>>> import numpy as np
>>> np.set_printoptions(precision=2, suppress=True, linewidth=140)
>>> def tidy(a):
...     return np.round(a, 2) + 0
... 
>>> feats = np.load("dump.npy")
>>> feats
array([[ 1, -5,  3,  5],
       [ 5,  1, -5,  3],
       [ 3,  5,  1, -5],
       [-5,  3,  5,  1]])
>>> tidy(np.poly(feats))
array([   1.,   -4.,   88., -768., 1664.])
>>> tidy(np.linalg.det(2 * feats)), tidy(np.linalg.det(feats))
(np.float64(26624.0), np.float64(1664.0))
>>> x = np.array([1, 3, 0, 0])
>>> target = feats @ x
>>> coef, lr = np.zeros(4), 1 / np.linalg.norm(feats, 2) ** 2
>>> for i in range(6):
...     coef -= lr * feats.T @ (feats @ coef - target)
...     if i % 1 == 0: print(i, round(np.linalg.norm(feats @ coef - target), 2))
... 
0 7.57
1 6.4
2 5.42
3 4.59
4 3.88
5 3.28
>>> tidy(coef)
array([ 0.82,  2.45, -0.18, -0.55])
>>> tidy(np.linalg.cond(feats))
np.float64(2.55)
>>> Q, evecs = np.linalg.qr(feats[:, :3])[0], np.linalg.qr(feats[:, 3:])[0]
>>> sig = np.linalg.svd(Q.T @ evecs, compute_uv=False)
>>> (sig > 0.9).sum()
np.int64(0)
>>> tidy(np.linalg.norm(Q @ Q.T - evecs @ evecs.T, 2))
np.float64(1.0)
>>> M = np.loadtxt("mat.csv", delimiter=",")
>>> M
array([[ -6.62, -16.4 ,  -3.19],
       [ -5.39, -13.14,  -2.52],
       [ -4.61, -11.06,  -2.11],
       [ -4.28, -10.17,  -1.95],
       [ -4.08,  -9.63,  -1.85],
       [ -4.07,  -9.6 ,  -1.85],
       [ -3.98,  -9.35,  -1.8 ],
       [ -3.67,  -8.52,  -1.66],
       [ -3.42,  -7.83,  -1.55],
       [ -2.55,  -5.49,  -1.2 ],
       [ -1.94,  -3.85,  -0.98],
       [ -0.94,  -1.39,  -0.65],
       [ -0.7 ,  -0.92,  -0.54],
       [ -0.09,  -0.09,  -0.08],
       [  0.37,   0.34,   0.4 ],
       [  1.12,   1.02,   1.3 ],
       [  1.21,   1.1 ,   1.42],
       [  1.24,   1.12,   1.45],
       [  1.93,   1.78,   2.33],
       [  2.14,   1.99,   2.6 ],
       [  2.46,   2.32,   3.02],
       [  2.67,   2.54,   3.29],
       [  4.06,   4.07,   5.07],
       [  4.55,   4.64,   5.71],
       [  7.46,   8.23,   9.41],
       [ 13.03,  15.77,  16.36],
       [ 14.57,  17.95,  18.25]])
>>> np.linalg.matrix_rank(M, rtol=0.1)
np.int64(2)
>>> np.argsort(-np.linalg.norm(M, axis=0).round(6), kind="stable")[:3]
array([1, 2, 0])
>>> tidy(np.linalg.norm(M, 2) / np.linalg.norm(M))
np.float64(0.96)
>>> [round(float(x), 2) for x in np.linalg.svd(M, compute_uv=False)[:3]]
[55.59, 16.06, 0.73]
>>> idx = M[:, 2] > np.median(M[:, 2])
>>> u = M[idx].mean(axis=0) - M[~idx].mean(axis=0)
>>> np.argsort(-np.abs(u).round(6), kind="stable")
array([1, 0, 2])
>>> ((M - M.mean(axis=0)) @ u > 0).astype(int)
array([0, 0, 0, 0, 0, 0, 0, 0, 0, 0, 0, 0, 0, 1, 1, 1, 1, 1, 1, 1, 1, 1, 1, 1, 1, 1, 1])
>>> idx.astype(int)
array([0, 0, 0, 0, 0, 0, 0, 0, 0, 0, 0, 0, 0, 0, 1, 1, 1, 1, 1, 1, 1, 1, 1, 1, 1, 1, 1])
>>> tidy((((M - M.mean(axis=0)) @ u > 0) == idx).mean())
np.float64(0.96)
>>> A2 = np.c_[M[:, :1] @ np.array([[-2]]), np.array([1, 2, 3, 0, 2, 3, 1, 2, 3, 2, 2, 0, 3, 1, 2, 2, 0, 1, 1, 0, 3, 0, 3, 1, 1, 1, 2])]
>>> A2
array([[ 13.24,   1.  ],
       [ 10.78,   2.  ],
       [  9.22,   3.  ],
       [  8.56,   0.  ],
       [  8.16,   2.  ],
       [  8.14,   3.  ],
       [  7.96,   1.  ],
       [  7.34,   2.  ],
       [  6.84,   3.  ],
       [  5.1 ,   2.  ],
       [  3.88,   2.  ],
       [  1.88,   0.  ],
       [  1.4 ,   3.  ],
       [  0.18,   1.  ],
       [ -0.74,   2.  ],
       [ -2.24,   2.  ],
       [ -2.42,   0.  ],
       [ -2.48,   1.  ],
       [ -3.86,   1.  ],
       [ -4.28,   0.  ],
       [ -4.92,   3.  ],
       [ -5.34,   0.  ],
       [ -8.12,   3.  ],
       [ -9.1 ,   1.  ],
       [-14.92,   1.  ],
       [-26.06,   1.  ],
       [-29.14,   2.  ]])
>>> tidy(np.linalg.norm(A2 - M @ np.linalg.lstsq(M, A2)[0], axis=0))
array([0.  , 6.83])
>>> np.linalg.matrix_rank(A2)
np.int64(2)
